In [1]: import numpy as np

In [2]: import numpy.linalg as la

In [3]: np.set_printoptions(precision=2, suppress=True, linewidth=200, legacy="1.25")

In [4]: data = np.loadtxt("data.csv", delimiter=",")

In [5]: data
Out[5]: 
array([[-0.34,  0.12,  0.37, -0.86],
       [ 0.12,  0.99, -0.03,  0.08],
       [ 0.37, -0.03,  0.9 ,  0.23],
       [-0.86,  0.08,  0.23,  0.46]])

In [6]: vec = np.array([-2, 2, -3, 2])

In [7]: y = data @ vec

In [8]: y
Out[8]: array([-1.88,  1.99, -3.03,  2.08])

In [9]: la.solve(data, -3 * y)
Out[9]: array([ 6., -6.,  9., -6.])

In [10]: la.solve(data, data[:, 1])
Out[10]: array([-0.,  1.,  0., -0.])

In [11]: la.norm(data, axis=0)
Out[11]: array([1., 1., 1., 1.])

In [12]: np.all(la.eigvalsh(data) > 0)
Out[12]: False

In [13]: [round(float(la.det(data[:i, :i])), 2) + 0 for i in range(1, 5)]
Out[13]: [-0.34, -0.36, -0.46, -1.0]

In [14]: np.round(la.eigvalsh(data).min(), 2)
Out[14]: -1.0

In [15]: rng = np.random.default_rng(30)

In [16]: lab = rng.integers(0, 2, 4)

In [17]: F = np.array([[2, 2, 1, 1], [1, 0, 2, 2], [2, 2, 2, 1], [2, 2, 2, 2]]) * (lab[:, None] == lab)

In [18]: F
Out[18]: 
array([[2, 2, 0, 1],
       [1, 0, 0, 2],
       [0, 0, 2, 0],
       [2, 2, 0, 2]])

In [19]: vals, evecs = la.eig(F)

In [20]: np.sort(la.eigvals(F @ F))
Out[20]: array([ 0.14,  1.27,  4.  , 22.59])

In [21]: np.sort(la.eigvals(F.T))
Out[21]: array([-1.13,  0.37,  2.  ,  4.75])

In [22]: np.sort(la.eigvals(la.inv(F)))
Out[22]: array([-0.89,  0.21,  0.5 ,  2.68])

In [23]: vec = np.array([2, 0, 0, 1])

In [24]: y = F @ vec

In [25]: b, lr = np.zeros(4), 1 / la.norm(F, 2) ** 2

In [26]: for i in range(8):
    ...:     b -= lr * F.T @ (F @ b - y)
    ...:     if i % 2 == 0: print(i, round(la.norm(F @ b - y), 2))
    ...: 
0 0.81
2 0.67
4 0.56
6 0.49

In [27]: b
Out[27]: array([1.1 , 0.76, 0.  , 1.25])

In [28]: round(float(la.cond(F)), 2)
Out[28]: 18.62

In [29]: U, sv, Vt = la.svd(F, full_matrices=False)

In [30]: sv
Out[30]: array([4.84, 2.  , 1.59, 0.26])

In [31]: (sv > 1e-8).sum()
Out[31]: 4

In [32]: np.round(np.sqrt((sv ** 2).sum()), 2), np.round(la.norm(F), 2)
Out[32]: (5.48, 5.48)

In [33]: np.round(U.T @ U, 2) + 0
Out[33]: 
array([[1., 0., 0., 0.],
       [0., 1., 0., 0.],
       [0., 0., 1., 0.],
       [0., 0., 0., 1.]])

In [34]: np.round(U.T @ F @ Vt.T, 2) + 0
Out[34]: 
array([[4.84, 0.  , 0.  , 0.  ],
       [0.  , 2.  , 0.  , 0.  ],
       [0.  , 0.  , 1.59, 0.  ],
       [0.  , 0.  , 0.  , 0.26]])

In [35]: blk = np.stack([F, -3 * F, F[::-1]])

In [36]: la.matrix_rank(blk)
Out[36]: array([4, 4, 4])

In [37]: blk.sum(axis=0)
Out[37]: 
array([[-2, -2,  0,  0],
       [-2,  0,  2, -4],
       [ 1,  0, -4,  2],
       [-2, -2,  0, -3]])

In [38]: np.einsum("bij,cij->bc", blk, blk)
Out[38]: 
array([[ 30, -90,  20],
       [-90, 270, -60],
       [ 20, -60,  30]])

In [39]: la.matrix_rank(blk.reshape(3, -1))
Out[39]: 2

In [40]: blk.shape
Out[40]: (3, 4, 4)

In [41]: q, Rm = la.qr(F)

In [42]: q.shape, Rm.shape
Out[42]: ((4, 4), (4, 4))

In [43]: np.round(q @ Rm, 2) + 0
Out[43]: 
array([[2., 2., 0., 1.],
       [1., 0., 0., 2.],
       [0., 0., 2., 0.],
       [2., 2., 0., 2.]])

In [44]: np.abs(np.diag(Rm))
Out[44]: array([3.  , 0.94, 2.  , 0.71])

In [45]: q.round(2) + 0
Out[45]: 
array([[-0.67,  0.24,  0.  , -0.71],
       [-0.33, -0.94,  0.  ,  0.  ],
       [ 0.  ,  0.  ,  1.  ,  0.  ],
       [-0.67,  0.24,  0.  ,  0.71]])

In [46]: Rm
Out[46]: 
array([[-3.  , -2.67,  0.  , -2.67],
       [ 0.  ,  0.94,  0.  , -1.18],
       [ 0.  ,  0.  ,  2.  ,  0.  ],
       [ 0.  ,  0.  ,  0.  ,  0.71]])

In [47]: W0 = np.array([[-4, 0, -2, 6], [-6, 0, -3, 9], [6, 0, 3, -9], [6, 0, 3, -9]])

In [48]: la.norm(W0, axis=0)
Out[48]: array([11.14,  0.  ,  5.57, 16.7 ])

In [49]: np.round(la.norm(W0, 1), 2), round(la.norm(W0, np.inf), 2)
Out[49]: (33.0, 18.0)

In [50]: round(la.norm(W0) ** 2 / la.norm(W0, 2) ** 2, 2)
Out[50]: 1.0

In [51]: round(la.norm(W0, "nuc"), 2)
Out[51]: 20.83

In [52]: la.norm(W0, axis=1).argmax()
Out[52]: 1

In [53]: np.argsort(-la.norm(W0, axis=0).round(6), kind="stable")[:3]
Out[53]: array([3, 0, 2])

In [54]: la.matrix_rank(W0, rtol=0.1)
Out[54]: 1

In [55]: round(float(la.norm(W0, 2) / la.norm(W0)), 2)
Out[55]: 1.0

In [56]: [round(float(x), 2) for x in la.svd(W0, compute_uv=False)[:3]]
Out[56]: [20.83, 0.0, 0.0]

In [57]: other = la.inv(data)

In [58]: la.inv(other)
Out[58]: 
array([[-0.34,  0.12,  0.37, -0.86],
       [ 0.12,  0.99, -0.03,  0.08],
       [ 0.37, -0.03,  0.9 ,  0.23],
       [-0.86,  0.08,  0.23,  0.46]])

In [59]: np.round(la.slogdet(data)[0], 2)
Out[59]: -1.0

In [60]: la.det(data) * other
Out[60]: 
array([[ 0.34, -0.12, -0.37,  0.86],
       [-0.12, -0.99,  0.03, -0.08],
       [-0.37,  0.03, -0.9 , -0.23],
       [ 0.86, -0.08, -0.23, -0.46]])

In [61]: np.allclose(other, data.T)
Out[61]: True

In [62]: (np.abs(other) > 1e-9).astype(int)
Out[62]: 
array([[1, 1, 1, 1],
       [1, 1, 1, 1],
       [1, 1, 1, 1],
       [1, 1, 1, 1]])

In [63]: round(la.det(data) * la.det(other), 2)
Out[63]: 1.0
